% ipython --no-banner

In [1]: import numpy as np

In [2]: from numpy import linalg as LA

In [3]: np.set_printoptions(precision=2, suppress=True, linewidth=140)

In [4]: data = np.array([[3, 2, 3, 2, 3, 2],
   ...:     [-1, -1, -1, -1, -1, -1],
   ...:     [2, -3, 2, -3, 2, -3],
   ...:     [3, 2, 3, 2, 3, 2],
   ...:     [-1, -1, -1, -1, -1, -1],
   ...:     [2, -3, 2, -3, 2, -3]])

In [5]: print(np.unique(data.round(6), axis=0).shape)
(3, 6)

In [6]: Uu, sig, Vt = LA.svd(data)

In [7]: print(sig.round(2) + 0)
[9.49 8.83 0.   0.   0.   0.  ]

In [8]: Y = Uu[:, :2] @ np.diag(sig[:2]) @ Vt[:2]

In [9]: print(Y)
[[ 3.  2.  3.  2.  3.  2.]
 [-1. -1. -1. -1. -1. -1.]
 [ 2. -3.  2. -3.  2. -3.]
 [ 3.  2.  3.  2.  3.  2.]
 [-1. -1. -1. -1. -1. -1.]
 [ 2. -3.  2. -3.  2. -3.]]

In [10]: print(round(float(LA.norm(data - Y, 2)), 2), round(sig[2], 2))
0.0 0.0

In [11]: print(LA.matrix_rank(Y))
2

In [12]: Y = np.array([[-3, 2, 3, 0], [-3, 2, 0, 2]])

In [13]: E = np.block([[np.zeros((2, 2)), Y], [Y.T, np.zeros((4, 4))]])

In [14]: print(E)
[[ 0.  0. -3.  2.  3.  0.]
 [ 0.  0. -3.  2.  0.  2.]
 [-3. -3.  0.  0.  0.  0.]
 [ 2.  2.  0.  0.  0.  0.]
 [ 3.  0.  0.  0.  0.  0.]
 [ 0.  2.  0.  0.  0.  0.]]

In [15]: print(np.round(LA.eigvalsh(E).min(), 2))
-5.72

In [16]: Uu, sig, Vt = LA.svd(E)

In [17]: print(np.argmax(sig[:-1] / (sig[1:] + 1e-6)) + 1)
4

In [18]: Y = Uu[:, :4] @ np.diag(sig[:4]) @ Vt[:4]

In [19]: print(round(np.abs(E - Y).max(), 2))
0.0

In [20]: print(Y.round(2) + 0)
[[ 0.  0. -3.  2.  3.  0.]
 [ 0.  0. -3.  2.  0.  2.]
 [-3. -3.  0.  0.  0.  0.]
 [ 2.  2.  0.  0.  0.  0.]
 [ 3.  0.  0.  0.  0.  0.]
 [ 0.  2.  0.  0.  0.  0.]]

In [21]: print(round(LA.norm(E - Y) / LA.norm(E), 2))
0.0

In [22]: ev, evecs = LA.eigh(E)

In [23]: x0 = np.array([1, -4, -1, 0, -6, -9])

In [24]: print(np.abs(E).sum(axis=1).max(), round(np.abs(ev).max(), 2))
8.0 5.72

In [25]: print(x0 @ E @ x0)
90.0

In [26]: print(LA.eigvalsh(E[1:, 1:]))
[-4.12  0.    0.    0.    4.12]

In [27]: print(round(x0 @ E @ x0 / (x0 @ x0), 2), round(float(ev[0]), 2), round(ev[-1], 2))
0.67 -5.72 5.72

In [28]: r0 = np.array([2, -3, -1, -3, -1, -1])

In [29]: v = np.array([4, 9, -5, 2, -8, 4, -5])

In [30]: arr = r0[:, None] + v[None, :]

In [31]: print(arr)
[[  6  11  -3   4  -6   6  -3]
 [  1   6  -8  -1 -11   1  -8]
 [  3   8  -6   1  -9   3  -6]
 [  1   6  -8  -1 -11   1  -8]
 [  3   8  -6   1  -9   3  -6]
 [  3   8  -6   1  -9   3  -6]]

In [32]: Uu, sig, Vt = LA.svd(arr)

In [33]: evecs = Vt[:(sig > 1e-8).sum()]

In [34]: rng = np.random.default_rng(792582)

In [35]: x0 = arr[3] + 3 * arr[5] + rng.integers(2) * np.eye(7)[6]

In [36]: print(x0)
[ 10.  30. -26.   2. -38.  10. -25.]

In [37]: print(LA.matrix_rank(np.vstack([arr, x0])))
3

In [38]: print(np.allclose(evecs.T @ evecs @ x0, x0))
False

In [39]: Y = np.array([[-3, -1], [2, 3], [1, -1], [0, 2], [0, -2], [-2, -2], [1, 1]])

In [40]: print(Y.T @ arr.T)
[[-14  -9 -11  -9 -11 -11]
 [ 35  35  35  35  35  35]]

In [41]: print(np.einsum("ij,ij->i", arr, arr))
[263 288 236 288 236 236]

In [42]: print(np.einsum("ij->j", arr))
[ 17  47 -37   5 -55  17 -37]

In [43]: print(np.allclose(arr[:-1].T @ LA.lstsq(arr[:-1].T, arr[-1])[0], arr[-1]))
True

In [44]: print(arr @ LA.pinv(arr) @ arr)
[[  6.  11.  -3.   4.  -6.   6.  -3.]
 [  1.   6.  -8.  -1. -11.   1.  -8.]
 [  3.   8.  -6.   1.  -9.   3.  -6.]
 [  1.   6.  -8.  -1. -11.   1.  -8.]
 [  3.   8.  -6.   1.  -9.   3.  -6.]
 [  3.   8.  -6.   1.  -9.   3.  -6.]]

In [45]: print(np.unique(arr.round(6), axis=0).shape)
(3, 7)

In [46]: print(LA.lstsq(arr[:-1].T, arr[-1])[2])
2

In [47]: Y = arr + rng.integers(-2, 3, (6, 2)) @ rng.integers(-2, 3, (2, 7))

In [48]: print(Y)
[[  2  12  -1   3  -5   6  -4]
 [  1   0  -4   5 -13   5  -6]
 [  7   4  -6   5 -11   5  -4]
 [  3   7 -10  -2 -11   0  -8]
 [  3   8  -6   1  -9   3  -6]
 [ -1  12  -6  -3  -7   1  -8]]

In [49]: print(np.round(LA.svd(Y - arr, compute_uv=False), 2) + 0)
[14.63  7.27  0.    0.    0.    0.  ]

In [50]: Uu, sig, Vt = LA.svd(arr)

In [51]: print(sig.round(2) + 0)
[37.86 10.67  0.    0.    0.    0.  ]

In [52]: Y = Uu[:, :2] @ np.diag(sig[:2]) @ Vt[:2]

In [53]: print(round(LA.norm(arr - Y) / LA.norm(arr), 2))
0.0

In [54]: print(np.round(np.abs(arr - Y).max(), 2))
0.0

In [55]: print(LA.matrix_rank(arr, rtol=0.05))
2

In [56]: print(Y)
[[  6.  11.  -3.   4.  -6.   6.  -3.]
 [  1.   6.  -8.  -1. -11.   1.  -8.]
 [  3.   8.  -6.   1.  -9.   3.  -6.]
 [  1.   6.  -8.  -1. -11.   1.  -8.]
 [  3.   8.  -6.   1.  -9.   3.  -6.]
 [  3.   8.  -6.   1.  -9.   3.  -6.]]

In [57]: A = np.loadtxt("data.csv", delimiter=",")

In [58]: print(A)
[[ 2.43 -1.69 -1.28  2.7 ]
 [-0.9   0.14  1.52 -0.21]
 [-0.68 -1.12 -0.96 -0.23]
 [-1.47  1.55  2.22  0.39]]

In [59]: print(round(float(np.einsum("ii->", A)), 2))
2.0

In [60]: print(round(float(LA.det(A[::-1])), 2))
9.86

In [61]: Q = A.astype(float).copy()

In [62]: for j in range(4):
    ...:     Q[:, j] -= Q[:, :j] @ (Q[:, :j].T @ Q[:, j])
    ...:     Q[:, j] /= LA.norm(Q[:, j])
    ...: 

In [63]: print(np.round(Q.T @ A, 2) + 0)
[[ 3.06 -1.88 -2.32  2.07]
 [ 0.    1.73  1.46  0.1 ]
 [ 0.    0.    1.51  1.31]
 [ 0.    0.    0.    1.23]]

In [64]: print(np.round(Q.T @ Q, 2) + 0)
[[1. 0. 0. 0.]
 [0. 1. 0. 0.]
 [0. 0. 1. 0.]
 [0. 0. 0. 1.]]

In [65]: Uu, sig, Vt = LA.svd(arr, full_matrices=False)

In [66]: print(np.abs(Uu[:, 0]).round(6).argmax())
1

In [67]: print(np.round(sig / sig[0], 2) + 0)
[1.   0.28 0.   0.   0.   0.  ]

In [68]: print(np.round(Vt @ Vt.T, 2) + 0)
[[1. 0. 0. 0. 0. 0.]
 [0. 1. 0. 0. 0. 0.]
 [0. 0. 1. 0. 0. 0.]
 [0. 0. 0. 1. 0. 0.]
 [0. 0. 0. 0. 1. 0.]
 [0. 0. 0. 0. 0. 1.]]

In [69]: print(np.allclose(Uu * sig @ Vt, arr))
True

In [70]: print(Uu.shape, sig.shape, Vt.shape)
(6, 6) (6,) (6, 7)

In [71]: r0, v = A[0], A[1]

In [72]: print(np.round(r0 @ r0, 2))
17.69

In [73]: print(round(float(r0 @ v), 2))
-4.94

In [74]: p = (r0 @ v) / (r0 @ r0) * r0

In [75]: print(p)
[-0.68  0.47  0.36 -0.75]

In [76]: print(np.round((v - p) @ r0, 2))
0.0

In [77]: proj = np.triu(np.array([[3, 1, 0, -2], [1, 3, -3, 1], [-3, 3, -3, 3], [-1, 3, -2, 0]]), 1) + np.eye(4)

In [78]: Y = proj @ A @ LA.inv(proj)

In [79]: print(round(LA.det(Y), 2))
9.86

In [80]: print(np.trace(Y), np.round(np.trace(A), 2))
2.0 2.0

In [81]: Y = np.array([[-1, -6, -8, 3, 9, -3, -2],
    ...:     [6, -9, -5, 3, -1, -2, 2],
    ...:     [-8, -9, 3, -4, 9, -9, 3],
    ...:     [5, 6, -4, 9, 7, 1, -5],
    ...:     [-8, 4, -3, -1, -4, -3, -6],
    ...:     [9, -4, -3, -4, 9, 2, -7],
    ...:     [3, -3, 7, 3, 5, -7, -9]])

In [82]: K = np.triu(Y, 1)

In [83]: print(K)
[[ 0 -6 -8  3  9 -3 -2]
 [ 0  0 -5  3 -1 -2  2]
 [ 0  0  0 -4  9 -9  3]
 [ 0  0  0  0  7  1 -5]
 [ 0  0  0  0  0 -3 -6]
 [ 0  0  0  0  0  0 -7]
 [ 0  0  0  0  0  0  0]]

In [84]: x0 = np.array([0, 0, 1, 5, 9, -7, 7])

In [85]: print(LA.norm(K @ x0) <= LA.norm(K, 2) * LA.norm(x0) + 1e-9)
True

In [86]: print(K @ (2 * x0))
[190  58 290  42 -42 -98   0]

In [87]: print((K @ x0).argmax())
2
